% ipython --no-banner

In [1]: import numpy as np

In [2]: np.set_printoptions(suppress=True, linewidth=120)

In [3]: arr = np.array([[-0.1, -0.3, 0.7, -1.1, -1.2, -1.6],
   ...:     [1.4, 0.0, 0.4, -0.7, 0.5, -1.7],
   ...:     [1.0, -0.5, 1.8, 0.4, 0.3, 0.0],
   ...:     [-0.6, -1.3, 0.7, -0.7, -2.0, -1.7],
   ...:     [-0.7, -0.8, 0.1, -0.6, -0.3, -0.9],
   ...:     [0.1, 1.0, 0.3, -0.2, -0.6, 0.2],
   ...:     [-0.5, -0.9, 0.6, -0.7, 1.2, -0.1]])

In [4]: print(arr)
[[-0.1 -0.3  0.7 -1.1 -1.2 -1.6]
 [ 1.4  0.   0.4 -0.7  0.5 -1.7]
 [ 1.  -0.5  1.8  0.4  0.3  0. ]
 [-0.6 -1.3  0.7 -0.7 -2.  -1.7]
 [-0.7 -0.8  0.1 -0.6 -0.3 -0.9]
 [ 0.1  1.   0.3 -0.2 -0.6  0.2]
 [-0.5 -0.9  0.6 -0.7  1.2 -0.1]]

In [5]: vec = np.array([3, -3, 1, 2, 1, -1])

In [6]: rhs = arr @ vec

In [7]: print(rhs.round(2))
[-0.5  5.4  7.4  1.1 -0.2 -3.6  1.7]

In [8]: np.linalg.solve(arr, rhs)
LinAlgError: Last 2 dimensions of the array must be square


In [9]: rng = np.random.default_rng(603)

In [10]: rhs = rhs + 0.05 * rng.normal(size=7)

In [11]: print(rhs.round(2))
[-0.55  5.4   7.39  1.09 -0.2  -3.63  1.61]

In [12]: c, *_ = np.linalg.lstsq(arr, rhs)

In [13]: print(c.round(2))
[ 2.93 -2.95  1.    2.17  1.03 -1.12]

In [14]: print(c.round())
[ 3. -3.  1.  2.  1. -1.]

In [15]: vec = np.array([3, 3, 1, 0, 3, 1])

In [16]: h = np.maximum(arr @ vec, 0)

In [17]: print(np.flatnonzero(h > 1e-9))
[1 2 5]

In [18]: print(h.round(2))
[0.  4.4 4.2 0.  0.  2.  0. ]

In [19]: print(np.round(np.maximum(arr @ (3 * vec), 0), 2))
[ 0.  13.2 12.6  0.   0.   6.   0. ]

In [20]: print(arr * (h > 1e-9)[:, None])
[[-0.  -0.   0.  -0.  -0.  -0. ]
 [ 1.4  0.   0.4 -0.7  0.5 -1.7]
 [ 1.  -0.5  1.8  0.4  0.3  0. ]
 [-0.  -0.   0.  -0.  -0.  -0. ]
 [-0.  -0.   0.  -0.  -0.  -0. ]
 [ 0.1  1.   0.3 -0.2 -0.6  0.2]
 [-0.  -0.   0.  -0.   0.  -0. ]]

In [21]: F = np.loadtxt("a.csv", delimiter=",")

In [22]: print(F)
[[  0.   -0.9  -1.    0.9  -0.6   0.8   1.4]
 [ -1.8   0.5  -1.2  -1.1   2.   -1.5   1.6]
 [  0.7  -1.   -2.   -0.3  -0.2  -0.4   0.8]
 [  0.6   0.3   1.6  -0.8   0.5   1.5   0.4]
 [  0.4  -0.5   0.6  -0.4   0.6  -1.3   0. ]
 [ -2.1   0.6   1.1   1.   -2.   -0.5   0.8]
 [  0.1   1.8  -1.3  -0.1  -1.3  -0.1   1. ]
 [ -1.4   1.    1.2   0.4   0.5  -0.2   1.2]
 [ -0.7  -0.7   1.   -1.3  -2.6   0.4  -2.1]
 [  0.8  -0.2   0.5   0.7   1.5  -1.   -2.5]
 [ -0.9   0.6  -1.2  -1.4   0.7   0.8   1.5]
 [ -0.1   1.9  -1.1   0.3  -0.3   0.3   0.9]
 [ -1.1  -1.    2.1   0.3   0.3   0.2   1.2]
 [ -1.3   0.   -1.   -1.1   0.3  -0.5   0.6]
 [  0.6   1.4   0.9  -1.6   0.6  -0.1   0.3]
 [ -1.1  -1.1   0.3   1.7   0.4   1.2   0.6]
 [ -0.1  -1.3  -1.3   0.9  -1.    0.8  -0.4]
 [  0.1   0.4   1.1  -0.1  -1.1  -1.5  -1. ]
 [  0.3  -0.6   0.3   0.1   0.5  -0.3  -0.1]
 [  1.1   1.2  -1.2  -1.4   2.9   0.2  -0.6]
 [  0.2  -0.2   0.2   0.7  -0.5  -0.9  -1.8]
 [  1.2  -0.3  -0.4  -1.7   1.2  -0.8  -1.7]
 [  1.   -0.6   0.4  -0.9   1.1   0.2  -1.8]
 [ -0.1   0.8   0.   -0.4   0.9   0.6   0.5]
 [  0.3  -0.8  -0.1   0.9   1.5   1.3  -0.6]
 [-22.   11.  -13.   -3.   -1.  -13.  -16. ]
 [  0.9   2.1  -1.6  -1.5   1.    0.8  -0.1]
 [ -0.8  -0.3   1.4   0.   -0.9  -1.    2.2]
 [ -1.1   1.   -1.7  -0.4   0.9   0.5  -0.4]
 [  1.6   0.4   2.    0.5   0.1   0.8  -0.5]]

In [23]: # row 25 dominates

In [24]: vec = np.array([0, 0, 0, 1, 0, 1, 2])

In [25]: h = np.maximum(F @ vec, 0)

In [26]: print(h.round(2))
[4.5 0.6 0.9 1.5 0.  2.1 1.8 2.6 0.  0.  2.4 2.4 2.9 0.  0.  4.1 0.9 0.  0.  0.  0.  0.  0.  1.2 1.  0.  0.  3.4 0.
 0.3]

In [27]: print(np.round(np.maximum(F @ vec, 0) - np.maximum(-F @ vec, 0), 2))
[  4.5   0.6   0.9   1.5  -1.7   2.1   1.8   2.6  -5.1  -5.3   2.4   2.4   2.9  -0.4  -1.1   4.1   0.9  -3.6  -0.4
  -2.4  -3.8  -5.9  -4.3   1.2   1.  -48.   -0.9   3.4  -0.7   0.3]

In [28]: print(np.round(np.tanh(F @ vec), 2))
[ 1.    0.54  0.72  0.91 -0.94  0.97  0.95  0.99 -1.   -1.    0.98  0.98  0.99 -0.38 -0.8   1.    0.72 -1.   -0.38
 -0.98 -1.   -1.   -1.    0.83  0.76 -1.   -0.72  1.   -0.6   0.29]

In [29]: print(np.round(F.T @ h, 2))
[-19.67  -0.42   4.36  11.46  -4.05  10.56  33.85]

In [30]: print(np.flatnonzero(h > 1e-9))
[ 0  1  2  3  5  6  7 10 11 12 15 16 23 24 27 29]
